% ipython --no-banner

In [1]: import numpy as np

In [2]: from numpy import linalg as LA

In [3]: np.set_printoptions(precision=2, suppress=True, linewidth=200, legacy="1.25")

In [4]: feats = np.loadtxt("block9.csv", delimiter=",")

In [5]: print(feats)
[[ 3.  5.  8.  9.  9.  0.  8.  4.  0. -8. -8.  3.  8.  1.  7.]
 [ 2.  0.  0. -6.  5. -7. -8. -6.  5. -9. -6. -3.  1.  5.  9.]
 [ 1.  0. -3.  8. -4.  4.  1.  6.  8.  4. -9.  5. -8. -2. -6.]
 [ 6. -5. -7.  1. -9.  8.  7. -5.  2. -6. -8. -3.  2.  4. -7.]
 [ 6.  6. -7. -3.  6. -6. -8. -6.  5.  9.  5. -7.  6. -1.  2.]
 [ 1. -7. -2. -7.  4. -2.  1.  5.  9. -1.  4. -4.  6. -9.  6.]
 [-7. -8. -3. -9. -4. -8.  0. -6. -9.  2.  3. -6.  3.  3.  3.]
 [-4.  8. -8. -4. -9.  2.  5.  5. -4.  2. -2.  2. -1. -6.  5.]
 [-2.  4.  4. -7. -7. -1. -6.  7. -5. -2. -4. -7.  9.  9.  2.]
 [-5. -4. -6.  5. -6. -3.  1. -5.  5. -3.  6.  3.  3.  5. -3.]
 [ 4. -6.  4.  9.  8.  3. -3.  7. -4.  0. -5.  7.  9. -6.  8.]
 [-2. -2.  0.  0. -8.  4.  2.  6. -8. -6. -6.  9. -2. -5.  8.]
 [-4. -4. -5. -9. -3. -8.  8.  2.  1. -3. -3. -1.  6. -1. -8.]
 [-3.  7. -1. -8. -9. -8. -8. -9.  6. -7. -7.  4. -1.  8. -9.]
 [-3. -4. -8.  8.  1. -1.  8. -7.  0.  2.  1. -8.  2. -8.  8.]]

In [6]: r0 = np.array([-3, 2, -3, -2, 3, -3, -2, 2, -3, 2, 1, -3, 3, -3, 2])

In [7]: Y = feats + np.outer(r0, np.eye(15)[9])

In [8]: print(LA.matrix_rank(LA.inv(Y) - LA.inv(feats), tol=1e-8))
1

In [9]: th = np.radians(90)

In [10]: r_ = np.eye(15)

In [11]: r_[13, 13] = r_[14, 14] = np.cos(th)

In [12]: r_[13, 14], r_[14, 13] = -np.sin(th), np.sin(th)

In [13]: Y = feats @ r_.T

In [14]: print(np.allclose(feats @ feats.T, Y @ Y.T))
True

In [15]: print(np.round(LA.det(r_), 2), np.trace(r_))
1.0 13.0

In [16]: M = np.loadtxt("case6.csv", delimiter=",")

In [17]: print(M.round(2) + 0)
[[-0.64  0.27 -0.23  0.37  0.43  0.26  0.25 -0.04  0.02]
 [-0.19 -0.15  0.45  0.34 -0.3   0.3  -0.15 -0.07 -0.65]
 [-0.42 -0.38 -0.25 -0.59 -0.08  0.41 -0.3  -0.06  0.03]
 [-0.15 -0.2   0.52  0.   -0.15  0.25  0.35  0.46  0.5 ]
 [-0.26 -0.04 -0.26  0.42 -0.63 -0.22 -0.24 -0.13  0.39]
 [-0.11 -0.01  0.44  0.11  0.45 -0.15 -0.69 -0.11  0.28]
 [-0.11  0.08 -0.23  0.04  0.02 -0.19 -0.3   0.86 -0.24]
 [-0.23  0.79  0.25 -0.41 -0.3  -0.04 -0.05 -0.04 -0.01]
 [ 0.45  0.3  -0.18  0.2  -0.04  0.71 -0.28  0.09  0.19]]

In [18]: print(np.round(LA.pinv(M), 2) + 0)
[[-0.64 -0.19 -0.42 -0.15 -0.26 -0.11 -0.11 -0.23  0.45]
 [ 0.27 -0.15 -0.38 -0.2  -0.04 -0.01  0.08  0.79  0.3 ]
 [-0.23  0.45 -0.25  0.52 -0.26  0.44 -0.23  0.25 -0.18]
 [ 0.37  0.34 -0.59  0.    0.42  0.11  0.04 -0.41  0.2 ]
 [ 0.43 -0.3  -0.08 -0.15 -0.63  0.45  0.02 -0.3  -0.04]
 [ 0.26  0.3   0.41  0.25 -0.22 -0.15 -0.19 -0.04  0.71]
 [ 0.25 -0.15 -0.3   0.35 -0.24 -0.69 -0.3  -0.05 -0.28]
 [-0.04 -0.07 -0.06  0.46 -0.13 -0.11  0.86 -0.04  0.09]
 [ 0.02 -0.65  0.03  0.5   0.39  0.28 -0.24 -0.01  0.19]]

In [19]: print(LA.svd(M, compute_uv=False))
[1. 1. 1. 1. 1. 1. 1. 1. 1.]

In [20]: print(LA.norm(M, axis=0))
[1. 1. 1. 1. 1. 1. 1. 1. 1.]

In [21]: print(np.round(M[:, 3] @ M[:, 6], 2))
0.0

In [22]: print(np.round(M.T @ M, 2) + 0)
[[1. 0. 0. 0. 0. 0. 0. 0. 0.]
 [0. 1. 0. 0. 0. 0. 0. 0. 0.]
 [0. 0. 1. 0. 0. 0. 0. 0. 0.]
 [0. 0. 0. 1. 0. 0. 0. 0. 0.]
 [0. 0. 0. 0. 1. 0. 0. 0. 0.]
 [0. 0. 0. 0. 0. 1. 0. 0. 0.]
 [0. 0. 0. 0. 0. 0. 1. 0. 0.]
 [0. 0. 0. 0. 0. 0. 0. 1. 0.]
 [0. 0. 0. 0. 0. 0. 0. 0. 1.]]
